$ ipython --no-banner

In [1]: import numpy as np

In [2]: import numpy.linalg as la

In [3]: np.set_printoptions(precision=3, suppress=True, linewidth=200, floatmode="fixed")

In [4]: M = np.load("dump.npy")

In [5]: M
Out[5]: 
array([[ 0.153, -0.051,  0.356],
       [-0.051,  0.017, -0.119],
       [ 0.356, -0.119,  0.831]])

In [6]: w, evecs = la.eigh(M)

In [7]: vec = np.array([3, 5, 2])

In [8]: evecs * np.maximum(w, 0) @ evecs.T
Out[8]: 
array([[ 0.153, -0.051,  0.356],
       [-0.051,  0.017, -0.119],
       [ 0.356, -0.119,  0.831]])

In [9]: np.round(vec @ M @ vec / (vec @ vec), 3), np.round(w[0], 3), w[-1]
Out[9]: (np.float64(0.145), np.float64(-0.0), np.float64(1.0))

In [10]: J = np.load("block7.npy")

In [11]: J
Out[11]: 
array([[  0,   0,   0,  15,   5,  10],
       [  0,   0,   0,  10,  -5, -15],
       [  0,   0,   0, -15,  -5, -10],
       [ 15,   5,  10,   9,   3,   6],
       [ 10,  -5, -15,   6,  -3,  -9],
       [-15,  -5, -10,  -9,  -3,  -6]])

In [12]: # null space of dimension 2

In [13]: left, s, VT = la.svd(J)

In [14]: evecs = VT[:(s > 1e-8).sum()]

In [15]: rng = np.random.default_rng(449174)

In [16]: vec = J[0] + 3 * J[3] + rng.integers(2) * np.eye(6)[3]

In [17]: vec
Out[17]: array([45.000, 15.000, 30.000, 42.000, 14.000, 28.000])

In [18]: np.diag(evecs.T @ evecs)
Out[18]: array([0.995, 0.133, 0.872, 0.995, 0.133, 0.872])

In [19]: arr = np.load("data.npy")

In [20]: arr
Out[20]: 
array([[ 0.000,  0.000,  0.200],
       [-1.100, -1.000, -0.800],
       [-0.800, -4.000, -0.800],
       [ 1.400, -0.500,  0.300],
       [-0.700,  1.000,  0.400],
       [ 0.300,  0.000,  1.000]])

In [21]: def softmax(z):
    ...:     e = np.exp(z - z.max(axis=-1, keepdims=True))
    ...:     return e / e.sum(axis=-1, keepdims=True)
    ...: 

In [22]: softmax(arr[4] + 3)
Out[22]: array([0.106, 0.578, 0.317])

In [23]: softmax(arr[4])
Out[23]: array([0.106, 0.578, 0.317])

In [24]: att = arr @ arr.T / np.sqrt(3)

In [25]: softmax(att)[4] @ arr
Out[25]: array([-0.286,  0.195,  0.302])

In [26]: softmax(att).round(6).argmax(axis=1)
Out[26]: array([5, 2, 2, 3, 4, 5])

In [27]: la.norm(arr, axis=0)
Out[27]: array([2.095, 4.272, 1.603])

In [28]: round(float(la.norm(arr[1] - arr[5])), 3)
Out[28]: 2.49

In [29]: la.norm(arr, axis=1)
Out[29]: array([0.200, 1.688, 4.157, 1.517, 1.285, 1.044])

In [30]: np.round(arr[1] @ arr[5], 3)
Out[30]: np.float64(-1.13)

In [31]: la.norm(arr, axis=1).argmax()
Out[31]: np.int64(2)

In [32]: round(float(la.norm(arr[1], 1)), 3), round(float(la.norm(arr[1], np.inf)), 3)
Out[32]: (2.9, 1.1)

In [33]: round(la.norm(arr, "nuc"), 3)
Out[33]: np.float64(7.518)

In [34]: data = np.array([[-2, 2, 0, 0, 0],
    ...:     [2, -2, 0, 0, 0],
    ...:     [0, 0, 0, 0, 1],
    ...:     [0, 0, 0, -2, 0],
    ...:     [0, 0, -1, 0, 1]])

In [35]: # rows and columns are dependent

In [36]: left, s, VT = la.svd(data)

In [37]: s.round(3) + 0
Out[37]: array([4.000, 2.000, 1.618, 0.618, 0.000])

In [38]: np.argmax(s[:-1] / (s[1:] + 1e-6)) + 1
Out[38]: np.int64(4)

In [39]: M2 = left[:, :4] @ np.diag(s[:4]) @ VT[:4]

In [40]: round(la.norm(data - M2, 2), 3), round(s[4], 3)
Out[40]: (np.float64(0.0), np.float64(0.0))

In [41]: round(float(la.norm(data - M2) / la.norm(data)), 3)
Out[41]: 0.0

In [42]: la.matrix_rank(M2)
Out[42]: np.int64(4)

In [43]: M2.round(3) + 0
Out[43]: 
array([[-2.000,  2.000,  0.000,  0.000,  0.000],
       [ 2.000, -2.000,  0.000,  0.000,  0.000],
       [ 0.000,  0.000,  0.000,  0.000,  1.000],
       [ 0.000,  0.000,  0.000, -2.000,  0.000],
       [ 0.000,  0.000, -1.000,  0.000,  1.000]])

In [44]: np.round(np.abs(data - M2).max(), 3)
Out[44]: np.float64(0.0)

In [45]: rk = la.matrix_rank(data)

In [46]: rk
Out[46]: np.int64(4)

In [47]: ns = la.svd(data)[2][rk:].T

In [48]: [int(la.matrix_rank(data[:, :j + 1])) for j in range(5)]
Out[48]: [1, 1, 2, 3, 4]

In [49]: [int(la.matrix_rank(np.delete(data, i, axis=0))) for i in range(5)]
Out[49]: [4, 4, 3, 3, 3]

In [50]: np.allclose(data @ ns, 0)
Out[50]: True

In [51]: ns.shape
Out[51]: (5, 1)

In [52]: la.matrix_rank(data.T @ data), la.matrix_rank(data @ data.T)
Out[52]: (np.int64(4), np.int64(4))

In [53]: round(np.trace(la.pinv(data) @ data), 3)
Out[53]: np.float64(4.0)

In [54]: la.lstsq(data[:-1].T, data[-1])[2]
Out[54]: np.int32(3)

In [55]: np.abs(np.diag(la.qr(data)[1])) > 1e-9
Out[55]: array([ True, False,  True,  True,  True])

In [56]: left, s, VT = la.svd(data)

In [57]: evecs = VT[:(s > 1e-8).sum()]

In [58]: vec = data[0] + 2 * data[3] + rng.integers(2) * np.eye(5)[3]

In [59]: vec
Out[59]: array([-2.000,  2.000,  0.000, -4.000,  0.000])

In [60]: round(la.norm(vec - evecs.T @ evecs @ vec), 3)
Out[60]: np.float64(0.0)

In [61]: la.matrix_rank(np.vstack([data, vec]))
Out[61]: np.int64(4)

In [62]: np.diag(evecs.T @ evecs)
Out[62]: array([0.500, 0.500, 1.000, 1.000, 1.000])

In [63]: mat = np.load("test7.npy")

In [64]: mat
Out[64]: 
array([[ 0.343, -0.453, -0.353, -0.738,  0.085],
       [ 0.206,  0.888, -0.108, -0.396,  0.011],
       [ 0.583, -0.074,  0.741, -0.074, -0.316],
       [ 0.171,  0.005, -0.472,  0.205, -0.840],
       [-0.686, -0.022,  0.303, -0.500, -0.433]])

In [65]: # columns are unit length and at right angles

In [66]: q, evecs = la.qr(mat[:, :1])[0], la.qr(mat[:, 1:])[0]

In [67]: s = la.svd(q.T @ evecs, compute_uv=False)

In [68]: np.round(la.norm(q @ q.T - evecs @ evecs.T, 2), 3)
Out[68]: np.float64(1.0)

In [69]: (s > 0.9).sum()
Out[69]: np.int64(0)

In [70]: q, evecs = la.qr(arr[:, :2])[0], la.qr(arr[:, 2:])[0]

In [71]: s = la.svd(q.T @ evecs, compute_uv=False)

In [72]: (s > 0.9).sum()
Out[72]: np.int64(0)

In [73]: idx = rng.permutation(5)

In [74]: M2 = mat[:, idx] * rng.choice([-1, 1], 5)

In [75]: M2
Out[75]: 
array([[ 0.453,  0.738,  0.343,  0.353, -0.085],
       [-0.888,  0.396,  0.206,  0.108, -0.011],
       [ 0.074,  0.074,  0.583, -0.741,  0.316],
       [-0.005, -0.205,  0.171,  0.472,  0.840],
       [ 0.022,  0.500, -0.686, -0.303,  0.433]])

In [76]: left, _, VT = la.svd(mat.T @ M2)

In [77]: np.round(left @ VT, 3) + 0
Out[77]: 
array([[ 0.000,  0.000,  1.000,  0.000,  0.000],
       [-1.000,  0.000,  0.000,  0.000,  0.000],
       [ 0.000,  0.000,  0.000, -1.000,  0.000],
       [ 0.000, -1.000,  0.000,  0.000,  0.000],
       [ 0.000,  0.000,  0.000,  0.000, -1.000]])

In [78]: idx
Out[78]: array([1, 3, 0, 2, 4])

In [79]: round(la.norm(mat, "nuc"), 3)
Out[79]: np.float64(5.0)

In [80]: round(la.norm(mat, 2), 3)
Out[80]: np.float64(1.0)

In [81]: la.norm(mat, axis=2)
AxisError: axis 2 is out of bounds for array of dimension 2


In [82]: la.norm(mat, axis=0)
Out[82]: array([1.000, 1.000, 1.000, 1.000, 1.000])

In [83]: round(mat[:, 4] @ mat[:, 0], 3)
Out[83]: np.float64(0.0)

In [84]: m1 = np.loadtxt("arr.csv", delimiter=",")

In [85]: m1
Out[85]: 
array([[ 5.000, 23.000, 29.000, 28.000, 21.000],
       [ 3.000,  9.000, 11.000, 10.000,  7.000],
       [ 5.000, 23.000, 29.000, 28.000, 21.000],
       [ 0.000,  0.000,  0.000,  0.000,  0.000],
       [ 6.000, 30.000, 38.000, 37.000, 28.000],
       [ 3.000,  9.000, 11.000, 10.000,  7.000],
       [ 3.000,  9.000, 11.000, 10.000,  7.000],
       [ 0.000,  0.000,  0.000,  0.000,  0.000],
       [ 7.000, 37.000, 47.000, 46.000, 35.000],
       [ 0.000,  0.000,  0.000,  0.000,  0.000],
       [ 4.000, 16.000, 20.000, 19.000, 14.000],
       [ 0.000,  0.000,  0.000,  0.000,  0.000],
       [ 0.000,  0.000,  0.000,  0.000,  0.000],
       [ 2.000,  2.000,  2.000,  1.000,  0.000],
       [ 0.000,  0.000,  0.000,  0.000,  0.000],
       [ 1.000,  0.000,  0.000,  0.000,  0.000],
       [ 0.000,  0.000,  0.000,  0.000,  0.000],
       [ 0.000,  0.000,  0.000,  0.000,  0.000],
       [ 2.000,  2.000,  2.000,  1.000,  0.000],
       [ 4.000, 16.000, 20.000, 19.000, 14.000],
       [ 0.000,  0.000,  0.000,  0.000,  0.000]])

In [86]: # rows 0 and 2 are equal

In [87]: W1 = np.array([[2, 2, 0, 2], [0, 1, 2, 2], [0, 0, 2, 3], [3, 3, 1, 2], [3, 2, 1, 2]])

In [88]: beta = np.array([-8, 0, -2, -2])

In [89]: hid = np.maximum(m1 @ W1 + beta, 0)

In [90]: (hid > 0).astype(int)
Out[90]: 
array([[1, 1, 1, 1],
       [1, 1, 1, 1],
       [1, 1, 1, 1],
       [0, 0, 0, 0],
       [1, 1, 1, 1],
       [1, 1, 1, 1],
       [1, 1, 1, 1],
       [0, 0, 0, 0],
       [1, 1, 1, 1],
       [0, 0, 0, 0],
       [1, 1, 1, 1],
       [0, 0, 0, 0],
       [0, 0, 0, 0],
       [0, 1, 1, 1],
       [0, 0, 0, 0],
       [0, 1, 0, 0],
       [0, 0, 0, 0],
       [0, 0, 0, 0],
       [0, 1, 1, 1],
       [1, 1, 1, 1],
       [0, 0, 0, 0]])

In [91]: la.matrix_rank(hid)
Out[91]: np.int64(4)

In [92]: hid
Out[92]: 
array([[149.000, 159.000, 151.000, 239.000],
       [ 49.000,  59.000,  55.000,  89.000],
       [149.000, 159.000, 151.000, 239.000],
       [  0.000,   0.000,   0.000,   0.000],
       [199.000, 209.000, 199.000, 314.000],
       [ 49.000,  59.000,  55.000,  89.000],
       [ 49.000,  59.000,  55.000,  89.000],
       [  0.000,   0.000,   0.000,   0.000],
       [249.000, 259.000, 247.000, 389.000],
       [  0.000,   0.000,   0.000,   0.000],
       [ 99.000, 109.000, 103.000, 164.000],
       [  0.000,   0.000,   0.000,   0.000],
       [  0.000,   0.000,   0.000,   0.000],
       [  0.000,   9.000,   7.000,  14.000],
       [  0.000,   0.000,   0.000,   0.000],
       [  0.000,   2.000,   0.000,   0.000],
       [  0.000,   0.000,   0.000,   0.000],
       [  0.000,   0.000,   0.000,   0.000],
       [  0.000,   9.000,   7.000,  14.000],
       [ 99.000, 109.000, 103.000, 164.000],
       [  0.000,   0.000,   0.000,   0.000]])

In [93]: C = np.array([[0, 1, 0], [-2, -2, -1], [2, 2, 1], [-1, -1, -1]])

In [94]: W1 @ C
Out[94]: 
array([[-6, -4, -4],
       [ 0,  0, -1],
       [ 1,  1, -1],
       [-6, -3, -4],
       [-4, -1, -3]])

In [95]: (hid @ C).round(6).argmax(axis=1)
Out[95]: array([1, 1, 1, 0, 1, 1, 1, 0, 1, 0, 1, 0, 0, 2, 0, 2, 0, 0, 2, 1, 0])
